$ ipython --no-banner

In [1]: import numpy as np

In [2]: np.set_printoptions(precision=2, suppress=True, linewidth=100)

In [3]: X = np.loadtxt("w.csv", delimiter=",")

In [4]: print(X)
[[  2.16 -13.88  -3.2  -13.88]
 [-15.68   8.23   4.31   8.23]
 [  8.9  -12.34  -4.02 -12.34]
 [ 13.89  -9.71  -4.32  -9.71]
 [ 19.29   3.26  -2.57   3.26]
 [ 12.1   11.26   0.27  11.26]
 [-19.07   3.28   3.87   3.28]
 [ 19.73   0.43  -3.22   0.43]
 [ 15.85   8.6   -0.9    8.6 ]
 [-12.93  10.35   4.29  10.35]
 [ -8.35  12.54   3.97  12.54]
 [ -2.24  13.87   3.21  13.87]
 [-17.88   5.62   4.15   5.62]
 [-10.3   11.76   4.13  11.76]
 [ -8.65 -12.72  -1.15 -12.72]
 [-18.93   3.64   3.92   3.64]
 [  1.59  13.98   2.59  13.98]
 [ 10.8  -11.53  -4.17 -11.53]
 [ 14.57  -9.2   -4.32  -9.2 ]
 [-14.4   -9.81   0.41  -9.81]
 [-12.97 -10.77  -0.02 -10.77]]

In [5]: Xc = X - X.mean(axis=0)

In [6]: evecs = np.linalg.svd(Xc)[2][:2]

In [7]: Y = Xc - Xc @ evecs.T @ evecs

In [8]: print(np.linalg.norm(Y, axis=1).round(6).argmax())
0

In [9]: print(np.round(np.cov(Xc @ evecs.T, rowvar=False), 2) + 0)
[[251.91   0.  ]
 [  0.   165.41]]

In [10]: print(np.round(np.linalg.norm(Y) / np.linalg.norm(Xc), 2))
0.0

In [11]: print((Xc @ evecs.T).std(axis=0))
[15.49 12.55]

In [12]: print(np.argsort(-np.linalg.norm(X, axis=0).round(6), kind="stable")[:3])
[0 1 3]

In [13]: print([round(float(x), 2) for x in np.linalg.svd(X, compute_uv=False)[:3]])
[71.35, 57.52, 0.0]

In [14]: print(np.linalg.lstsq(X[:-1].T, X[-1])[2])
2

In [15]: print(np.allclose(X[:-1].T @ np.linalg.lstsq(X[:-1].T, X[-1])[0], X[-1]))
True

In [16]: print(X @ np.linalg.pinv(X) @ X)
[[  2.16 -13.88  -3.2  -13.88]
 [-15.68   8.23   4.31   8.23]
 [  8.9  -12.34  -4.02 -12.34]
 [ 13.89  -9.71  -4.32  -9.71]
 [ 19.29   3.26  -2.57   3.26]
 [ 12.1   11.26   0.27  11.26]
 [-19.07   3.28   3.87   3.28]
 [ 19.73   0.43  -3.22   0.43]
 [ 15.85   8.6   -0.9    8.6 ]
 [-12.93  10.35   4.29  10.35]
 [ -8.35  12.54   3.97  12.54]
 [ -2.24  13.87   3.21  13.87]
 [-17.88   5.62   4.15   5.62]
 [-10.3   11.76   4.13  11.76]
 [ -8.65 -12.72  -1.15 -12.72]
 [-18.93   3.64   3.92   3.64]
 [  1.59  13.98   2.59  13.98]
 [ 10.8  -11.53  -4.17 -11.53]
 [ 14.57  -9.2   -4.32  -9.2 ]
 [-14.4   -9.81   0.41  -9.81]
 [-12.97 -10.77  -0.02 -10.77]]

In [17]: z = X[:, 2] > np.median(X[:, 2])

In [18]: f = X[z].mean(axis=0) - X[~z].mean(axis=0)

In [19]: print(z.astype(int))
[0 1 0 0 0 0 1 0 0 1 1 1 1 1 0 1 1 0 0 1 0]

In [20]: print(f)
[-20.52  12.49   6.    12.49]

In [21]: print(np.argsort(-np.abs(f).round(6), kind="stable"))
[0 1 3 2]
